% python3 -q
>>> import numpy as np
>>> import numpy.linalg as la
>>> np.set_printoptions(precision=3, suppress=True, linewidth=160, legacy="1.25")
>>> def rd(a):
...     return np.round(a, 3) + 0
... 
>>> arr = np.load("run11.npy")
>>> arr
array([[1. , 0.5],
       [0.5, 1. ]])
>>> ev, vecs = la.eigh(arr)
>>> x = np.array([0, 2])
>>> np.abs(arr).sum(axis=1).max(), np.abs(ev).max()
(1.5, 1.5)
>>> x @ arr @ x
4.0
>>> x @ arr @ x / (x @ x), ev[0], ev[-1]
(1.0, 0.5, 1.5)
>>> rd(vecs * np.abs(ev) @ vecs.T)
array([[1. , 0.5],
       [0.5, 1. ]])
>>> rd(vecs * np.sqrt(ev) @ vecs.T)
array([[0.966, 0.259],
       [0.259, 0.966]])
>>> proj = np.triu(np.array([[-1, 1], [1, -2]]), 1) + np.eye(2)
>>> B = proj @ arr @ la.inv(proj)
>>> np.poly(B)
array([ 1.  , -2.  ,  0.75])
>>> proj @ arr - arr @ proj
array([[ 0.5,  0. ],
       [ 0. , -0.5]])
>>> B
array([[1.5, 0. ],
       [0.5, 0.5]])
>>> ev, vecs = la.eigh(arr)
>>> rd(vecs @ np.diag(ev) @ vecs.T)
array([[1. , 0.5],
       [0.5, 1. ]])
>>> rd(np.abs(vecs[:, -1]))
array([0.707, 0.707])
>>> print(rd(la.eigvalsh(arr + 3 * np.eye(2))))
[3.5 4.5]
>>> ev.sum(), np.trace(arr)
(2.0, 2.0)
>>> print(ev)
[0.5 1.5]
>>> th = np.radians(1)
>>> R = np.eye(2)
>>> R[1, 1] = R[0, 0] = np.cos(th)
>>> R[1, 0], R[0, 1] = -np.sin(th), np.sin(th)
>>> rd(R)
array([[ 1.   ,  0.017],
       [-0.017,  1.   ]])
>>> B = arr @ R.T
>>> rd(la.svd(arr, compute_uv=False)), rd(la.svd(B, compute_uv=False))
(array([1.5, 0.5]), array([1.5, 0.5]))
>>> K = np.array([[8, -2, 2, -3], [-2, 6, -3, -2], [2, -3, -10, -7], [-3, -2, -7, 0]])
>>> K
array([[  8,  -2,   2,  -3],
       [ -2,   6,  -3,  -2],
       [  2,  -3, -10,  -7],
       [ -3,  -2,  -7,   0]])
>>> [round(float(la.det(K[:i, :i])), 2) + 0 for i in range(1, 5)]
[8.0, 44.0, -512.0, -1195.0]
>>> rd(la.eigvalsh(K).min())
-14.237
>>> data = np.loadtxt("dump.csv", delimiter=",")
>>> data
array([[ 0.,  0.,  0.],
       [ 0.,  0.,  0.],
       [-4.,  6., -8.],
       [ 0.,  0.,  0.],
       [ 8.,  4.,  9.],
       [ 0.,  0.,  0.],
       [ 0.,  0.,  0.],
       [ 0.,  0.,  0.],
       [ 8.,  7.,  6.],
       [12., 17.,  7.],
       [ 0.,  0.,  0.],
       [ 8.,  7.,  6.],
       [ 0.,  0.,  0.],
       [ 4., 10.,  1.],
       [ 4., 13., -2.],
       [ 8.,  7.,  6.],
       [ 8.,  7.,  6.],
       [ 0.,  0.,  0.],
       [-4.,  6., -8.],
       [ 0.,  0.,  0.],
       [16., 11., 15.],
       [ 0.,  0.,  0.],
       [ 0.,  0.,  0.],
       [ 8.,  7.,  6.],
       [-4.,  6., -8.],
       [-4.,  6., -8.]])
>>> rng = np.random.default_rng(52)
>>> labels = rng.permutation(3)
>>> B = data[:, labels] * rng.choice([-1, 1], 3)
>>> B
array([[  0.,  -0.,   0.],
       [  0.,  -0.,   0.],
       [ -8.,  -6.,  -4.],
       [  0.,  -0.,   0.],
       [  9.,  -4.,   8.],
       [  0.,  -0.,   0.],
       [  0.,  -0.,   0.],
       [  0.,  -0.,   0.],
       [  6.,  -7.,   8.],
       [  7., -17.,  12.],
       [  0.,  -0.,   0.],
       [  6.,  -7.,   8.],
       [  0.,  -0.,   0.],
       [  1., -10.,   4.],
       [ -2., -13.,   4.],
       [  6.,  -7.,   8.],
       [  6.,  -7.,   8.],
       [  0.,  -0.,   0.],
       [ -8.,  -6.,  -4.],
       [  0.,  -0.,   0.],
       [ 15., -11.,  16.],
       [  0.,  -0.,   0.],
       [  0.,  -0.,   0.],
       [  6.,  -7.,   8.],
       [ -8.,  -6.,  -4.],
       [ -8.,  -6.,  -4.]])
>>> left, _, Vh = la.svd(data.T @ B)
>>> print(labels)
[2 1 0]
>>> E = np.array([[20, -8, 10, -4],
...     [-12, -8, -6, -4],
...     [25, -10, 15, -6],
...     [-15, -10, -9, -6]])
>>> E
array([[ 20,  -8,  10,  -4],
       [-12,  -8,  -6,  -4],
       [ 25, -10,  15,  -6],
       [-15, -10,  -9,  -6]])
>>> u = np.array([8, 8, 2, 0])
>>> B = E + np.outer(u, np.eye(4)[0])
>>> rd(la.det(B) / la.det(E)), rd(1 + la.solve(E, u)[0])
(0.75, 0.75)
>>> la.matrix_rank(B - E)
1
>>> F = np.load("test6.npy")
>>> F
array([[ 0,  1, -2],
       [-1,  0,  0],
       [ 2,  0,  0]])
>>> # skew, so no eigenvalue has a real part
>>> rd(F @ la.pinv(F) @ F)
array([[ 0.,  1., -2.],
       [-1.,  0.,  0.],
       [ 2.,  0.,  0.]])
>>> np.abs(np.diag(la.qr(F)[1])) > 1e-9
array([ True,  True, False])
>>> print(la.lstsq(F[:-1].T, F[-1])[2])
2
